In [1]: import numpy as np

In [2]: np.set_printoptions(precision=2, suppress=True, linewidth=120, sign=" ")

In [3]: M = np.array([[-9, 2, 8, 4, 6],
   ...:     [-1, 1, -3, 5, 2],
   ...:     [-8, 7, -3, -4, 5],
   ...:     [-1, 6, -6, -4, -1],
   ...:     [6, -9, -5, -7, 4]])

In [4]: print(M)
[[-9  2  8  4  6]
 [-1  1 -3  5  2]
 [-8  7 -3 -4  5]
 [-1  6 -6 -4 -1]
 [ 6 -9 -5 -7  4]]

In [5]: x = np.array([0, -2, 1, -1, -2])

In [6]: print(np.sign((M @ x).round(6)))
[-1 -1 -1 -1  1]

In [7]: print(M @ np.eye(5)[1])
[ 2.  1.  7.  6. -9.]

In [8]: print((M * x).sum(axis=1))
[-12 -14 -23 -12  12]

In [9]: print((M @ x).argmax())
4

In [10]: feats = np.array([[-1.1, -0.6, 0.5, -1.5],
    ...:     [0.5, -1.1, -0.9, -0.3],
    ...:     [0.4, -0.9, 0.7, -1.2]])

In [11]: print(feats)
[[-1.1 -0.6  0.5 -1.5]
 [ 0.5 -1.1 -0.9 -0.3]
 [ 0.4 -0.9  0.7 -1.2]]

In [12]: left, sigma, vt = np.linalg.svd(feats, full_matrices=False)

In [13]: print(np.round(left.T @ left, 2) + 0)
[[ 1.  0.  0.]
 [ 0.  1.  0.]
 [ 0.  0.  1.]]

In [14]: print(sigma / sigma[0])
[ 1.    0.66  0.38]

In [15]: print(np.cumsum(sigma ** 2) / np.sum(sigma ** 2))
[ 0.64  0.91  1.  ]

In [16]: print((sigma > 1e-8).sum())
3

In [17]: u, v = feats[2], feats[0]

In [18]: print(u @ v)
2.25

In [19]: p = (u @ v) / (u @ u) * u

In [20]: print((v - p) @ u)
0.0

In [21]: print(v - p)
[-1.41  0.1  -0.04 -0.57]

In [22]: print(round(float(np.linalg.norm(u + v) ** 2 + np.linalg.norm(u - v) ** 2), 2))
13.94

In [23]: print(p)
[ 0.31 -0.7   0.54 -0.93]

In [24]: rng = np.random.default_rng(95427)

In [25]: lab = rng.permutation(5)

In [26]: print(lab)
[ 2  0  1  4  3]

In [27]: other = M[lab][:, lab]

In [28]: print(np.diag(other))
[-3 -9  1  4 -4]

In [29]: X = np.loadtxt("layer0.csv", delimiter=",")

In [30]: print(X)
[[ 4.  2. -1.]
 [-4. -2.  2.]
 [ 0.  0.  1.]]

In [31]: left, sigma, vt = np.linalg.svd(X)

In [32]: print(np.argmax(sigma[:-1] / (sigma[1:] + 1e-6)) + 1)
2

In [33]: other = left[:, :2] @ np.diag(sigma[:2]) @ vt[:2]

In [34]: print(np.linalg.matrix_rank(other))
2

In [35]: print(other.round(2) + 0)
[[ 4.  2. -1.]
 [-4. -2.  2.]
 [ 0.  0.  1.]]

In [36]: print(np.round(np.abs(X - other).max(), 2))
0.0

In [37]: E = 0.5 ** np.abs(np.subtract.outer(np.arange(3), np.arange(3)))

In [38]: print(E)
[[ 1.    0.5   0.25]
 [ 0.5   1.    0.5 ]
 [ 0.25  0.5   1.  ]]

In [39]: other = np.array([[0, 5], [3, 4]])

In [40]: basis = np.kron(other, E)

In [41]: print(basis.shape)
(6, 6)

In [42]: print(np.linalg.matrix_rank(basis))
6

In [43]: print(basis)
[[ 0.    0.    0.    5.    2.5   1.25]
 [ 0.    0.    0.    2.5   5.    2.5 ]
 [ 0.    0.    0.    1.25  2.5   5.  ]
 [ 3.    1.5   0.75  4.    2.    1.  ]
 [ 1.5   3.    1.5   2.    4.    2.  ]
 [ 0.75  1.5   3.    1.    2.    4.  ]]
